$ python3 -q
>>> import numpy as np
>>> np.set_printoptions(precision=1, suppress=True, linewidth=120, floatmode="fixed")
>>> A = np.load("x.npy")
>>> A
array([[ 0,  4,  2,  0,  1,  0,  4,  3,  2,  1,  3,  1],
       [ 2,  6,  4,  2,  3,  2,  6,  5,  4,  3,  5,  3],
       [ 1,  5,  3,  1,  2,  1,  5,  4,  3,  2,  4,  2],
       [ 6, 10,  8,  6,  7,  6, 10,  9,  8,  7,  9,  7]])
>>> x = np.array([0, 1, 1, 0, 2, 0, 3, 1, 0, 3, 1, 1])
>>> h1 = np.maximum(A @ x, 0)
>>> np.tanh(A @ x)
array([1.0, 1.0, 1.0, 1.0])
>>> A.T @ h1
array([ 803, 1751, 1277,  803, 1040,  803, 1751, 1514, 1277, 1040, 1514, 1040])
>>> np.maximum(A @ (3 * x), 0)
array([ 90, 168, 129, 324])
>>> np.maximum(A @ x, 0) - np.maximum(-A @ x, 0)
array([ 30,  56,  43, 108])
>>> np.round(A @ np.linalg.pinv(A) @ A, 1) + 0
array([[ 0.0,  4.0,  2.0,  0.0,  1.0,  0.0,  4.0,  3.0,  2.0,  1.0,  3.0,  1.0],
       [ 2.0,  6.0,  4.0,  2.0,  3.0,  2.0,  6.0,  5.0,  4.0,  3.0,  5.0,  3.0],
       [ 1.0,  5.0,  3.0,  1.0,  2.0,  1.0,  5.0,  4.0,  3.0,  2.0,  4.0,  2.0],
       [ 6.0, 10.0,  8.0,  6.0,  7.0,  6.0, 10.0,  9.0,  8.0,  7.0,  9.0,  7.0]])
>>> np.argsort(-np.linalg.norm(A, axis=0).round(6), kind="stable")[:3]
array([1, 6, 7])
>>> [round(float(x), 1) for x in np.linalg.svd(A, compute_uv=False)[:3]]
[33.0, 4.7, 0.0]
>>> np.linalg.matrix_rank(A, rtol=0.1)
np.int64(2)
>>> round(float(np.linalg.norm(A, 2) / np.linalg.norm(A)), 1)
1.0
>>> np.linalg.cond(A) > 100
np.True_
>>> theta = np.radians(30)
>>> r_ = np.eye(12)
>>> r_[9, 9] = r_[10, 10] = np.cos(theta)
>>> r_[9, 10], r_[10, 9] = -np.sin(theta), np.sin(theta)
>>> r_
array([[ 1.0,  0.0,  0.0,  0.0,  0.0,  0.0,  0.0,  0.0,  0.0,  0.0,  0.0,  0.0],
       [ 0.0,  1.0,  0.0,  0.0,  0.0,  0.0,  0.0,  0.0,  0.0,  0.0,  0.0,  0.0],
       [ 0.0,  0.0,  1.0,  0.0,  0.0,  0.0,  0.0,  0.0,  0.0,  0.0,  0.0,  0.0],
       [ 0.0,  0.0,  0.0,  1.0,  0.0,  0.0,  0.0,  0.0,  0.0,  0.0,  0.0,  0.0],
       [ 0.0,  0.0,  0.0,  0.0,  1.0,  0.0,  0.0,  0.0,  0.0,  0.0,  0.0,  0.0],
       [ 0.0,  0.0,  0.0,  0.0,  0.0,  1.0,  0.0,  0.0,  0.0,  0.0,  0.0,  0.0],
       [ 0.0,  0.0,  0.0,  0.0,  0.0,  0.0,  1.0,  0.0,  0.0,  0.0,  0.0,  0.0],
       [ 0.0,  0.0,  0.0,  0.0,  0.0,  0.0,  0.0,  1.0,  0.0,  0.0,  0.0,  0.0],
       [ 0.0,  0.0,  0.0,  0.0,  0.0,  0.0,  0.0,  0.0,  1.0,  0.0,  0.0,  0.0],
       [ 0.0,  0.0,  0.0,  0.0,  0.0,  0.0,  0.0,  0.0,  0.0,  0.9, -0.5,  0.0],
       [ 0.0,  0.0,  0.0,  0.0,  0.0,  0.0,  0.0,  0.0,  0.0,  0.5,  0.9,  0.0],
       [ 0.0,  0.0,  0.0,  0.0,  0.0,  0.0,  0.0,  0.0,  0.0,  0.0,  0.0,  1.0]])
>>> Y = A @ r_.T
>>> np.allclose(A @ A.T, Y @ Y.T)
True
>>> np.allclose(np.linalg.norm(A, axis=1), np.linalg.norm(Y, axis=1))
True
>>> np.round(np.linalg.svd(A, compute_uv=False), 1) + 0, np.round(np.linalg.svd(Y, compute_uv=False), 1) + 0
(array([33.0,  4.7,  0.0,  0.0]), array([33.0,  4.7,  0.0,  0.0]))
>>> np.abs(Y - A).max(axis=0)
array([0.0, 0.0, 0.0, 0.0, 0.0, 0.0, 0.0, 0.0, 0.0, 5.4, 2.3, 0.0])
